% python3 -q
>>> import numpy as np
>>> np.set_printoptions(precision=1, suppress=True, linewidth=200)
>>> u = np.array([1, 0, 1, 2, 2, 0])
>>> K = 2 * np.eye(6) + np.outer(u, u)
>>> K
array([[3., 0., 1., 2., 2., 0.],
       [0., 2., 0., 0., 0., 0.],
       [1., 0., 3., 2., 2., 0.],
       [2., 0., 2., 6., 4., 0.],
       [2., 0., 2., 4., 6., 0.],
       [0., 0., 0., 0., 0., 2.]])
>>> vals, evecs = np.linalg.eigh(K)
>>> np.linalg.svd(K, compute_uv=False)
array([12.,  2.,  2.,  2.,  2.,  2.])
>>> np.round(np.linalg.eigvalsh(K + -2 * np.eye(6)), 1) + 0
array([ 0.,  0.,  0.,  0.,  0., 10.])
>>> np.abs(evecs[:, -1]).round(6).argmax()
np.int64(3)
>>> vals.sum(), np.trace(K)
(np.float64(22.0), np.float64(22.0))
>>> np.round(evecs.T @ K @ evecs, 1) + 0
array([[ 2.,  0.,  0.,  0.,  0.,  0.],
       [ 0.,  2.,  0.,  0.,  0.,  0.],
       [ 0.,  0.,  2.,  0.,  0.,  0.],
       [ 0.,  0.,  0.,  2.,  0.,  0.],
       [ 0.,  0.,  0.,  0.,  2.,  0.],
       [ 0.,  0.,  0.,  0.,  0., 12.]])
>>> vals, evecs = np.linalg.eigh(K)
>>> vec = np.array([2, 0, 2, 1, 2, 2])
>>> np.round(evecs * np.maximum(vals, 0) @ evecs.T, 1) + 0
array([[3., 0., 1., 2., 2., 0.],
       [0., 2., 0., 0., 0., 0.],
       [1., 0., 3., 2., 2., 0.],
       [2., 0., 2., 6., 4., 0.],
       [2., 0., 2., 4., 6., 0.],
       [0., 0., 0., 0., 0., 2.]])
>>> np.round(vec @ K @ vec / (vec @ vec), 1), np.round(vals[0], 1), vals[-1]
(np.float64(7.9), np.float64(2.0), np.float64(12.0))
>>> np.abs(K).sum(axis=1).max(), np.abs(vals).max()
(np.float64(14.0), np.float64(12.0))
>>> np.round(evecs * np.abs(vals) @ evecs.T, 1) + 0
array([[3., 0., 1., 2., 2., 0.],
       [0., 2., 0., 0., 0., 0.],
       [1., 0., 3., 2., 2., 0.],
       [2., 0., 2., 6., 4., 0.],
       [2., 0., 2., 4., 6., 0.],
       [0., 0., 0., 0., 0., 2.]])
>>> vec = np.array([0, 1, 4, 3, 0, -3])
>>> h = np.maximum(K @ vec, 0)
>>> h
array([10.,  2., 18., 26., 20.,  0.])
>>> round(np.linalg.det(K), 1)
np.float64(384.0)
>>> u = np.array([-3, -1])
>>> np.correlate(K[0], K[2], "full")
array([ 0.,  6.,  6., 11.,  6., 14., 10.,  7.,  2.,  2.,  0.])
>>> np.convolve(K[0], u)
array([-9., -3., -3., -7., -8., -2.,  0.])
>>> np.array([np.convolve(row, u, "same") for row in K])
array([[ -9.,  -3.,  -3.,  -7.,  -8.,  -2.],
       [  0.,  -6.,  -2.,   0.,   0.,   0.],
       [ -3.,  -1.,  -9.,  -9.,  -8.,  -2.],
       [ -6.,  -2.,  -6., -20., -18.,  -4.],
       [ -6.,  -2.,  -6., -14., -22.,  -6.],
       [  0.,   0.,   0.,   0.,   0.,  -6.]])
>>> np.cross(K[0, :3], K[2, :3])
array([ 0., -8.,  0.])
>>> F = np.loadtxt("m.csv", delimiter=",")
>>> F
array([[1. , 0.5, 0.2],
       [0.5, 1. , 0.5],
       [0.2, 0.5, 1. ]])
>>> vals, evecs = np.linalg.eig(F)
>>> round(float(np.prod(vals)), 1)
0.6
>>> np.sort(np.linalg.eigvals(F @ F))
array([0.1, 0.6, 3.3])
>>> u = np.array([2, 0, -2])
>>> Y = F + np.outer(u, np.eye(3)[1])
>>> np.linalg.matrix_rank(np.linalg.inv(Y) - np.linalg.inv(F), tol=1e-8)
np.int64(1)
>>> Y
array([[ 1. ,  2.5,  0.2],
       [ 0.5,  1. ,  0.5],
       [ 0.2, -1.5,  1. ]])
>>> T = np.stack([F, 3 * F, F[::-1]])
>>> T.sum(axis=0)
array([[4.2, 2.5, 1.8],
       [2.5, 5. , 2.5],
       [1.8, 2.5, 4.2]])
>>> np.linalg.norm(T, axis=(1, 2))
array([2. , 6.1, 2. ])
>>> np.einsum("bij,cij->bc", T, T)
array([[ 4.1, 12.2,  2.8],
       [12.2, 36.7,  8.4],
       [ 2.8,  8.4,  4.1]])
>>> T.shape
(3, 3, 3)
>>> M = np.load("dump.npy")
>>> M
array([[-0.6, -0.6, -0.5],
       [ 0.1, -0.7,  0.7],
       [-0.8,  0.3,  0.5]])
>>> # orthonormal columns
>>> vec = np.array([5, 4, 5])
>>> rhs = M @ vec
>>> rhs
array([-8. ,  1.4, -0.2])
>>> np.linalg.solve(M, rhs + M[:, 2])
array([5., 4., 6.])
>>> np.linalg.solve(M, rhs)
array([5., 4., 5.])
>>> round(np.linalg.norm(M) ** 2 / np.linalg.norm(M, 2) ** 2, 1)
np.float64(3.0)
>>> M[1] @ M[2]
np.float64(0.0)
>>> np.round(M @ M.T, 1) + 0
array([[1., 0., 0.],
       [0., 1., 0.],
       [0., 0., 1.]])
>>> np.linalg.pinv(M)
array([[-0.6,  0.1, -0.8],
       [-0.6, -0.7,  0.3],
       [-0.5,  0.7,  0.5]])
>>> round(float(M[:, 1] @ M[:, 2]), 1)
0.0
>>> w1 = np.array([[3, 2, 3, 3, 1, 2], [1, 1, 0, 0, 0, 0], [-2, 3, 2, -2, 0, 1]])
>>> beta = np.array([5, 3, -2, 1, 1, -1])
>>> act = np.maximum(M @ w1 + beta, 0)
>>> act
array([[3.7, 0. , 0. , 0.3, 0.4, 0. ],
       [3.3, 4.7, 0. , 0. , 1.1, 0. ],
       [1.9, 3.2, 0. , 0. , 0.2, 0. ]])
>>> np.linalg.matrix_rank(act)
np.int64(3)
>>> C = np.array([[5, 2, 4], [2, 4, 2], [3, 1, 3], [0, 0, 0], [4, 4, 3], [2, 5, 5]])
>>> w1 @ C
array([[36, 31, 38],
       [ 7,  6,  6],
       [ 4, 15,  9]])
>>> act @ C
array([[20. ,  9. , 15.9],
       [30.4, 29.8, 25.9],
       [16.9, 17.5, 14.8]])
>>> (act @ C).round(6).argmax(axis=1)
array([0, 0, 1])
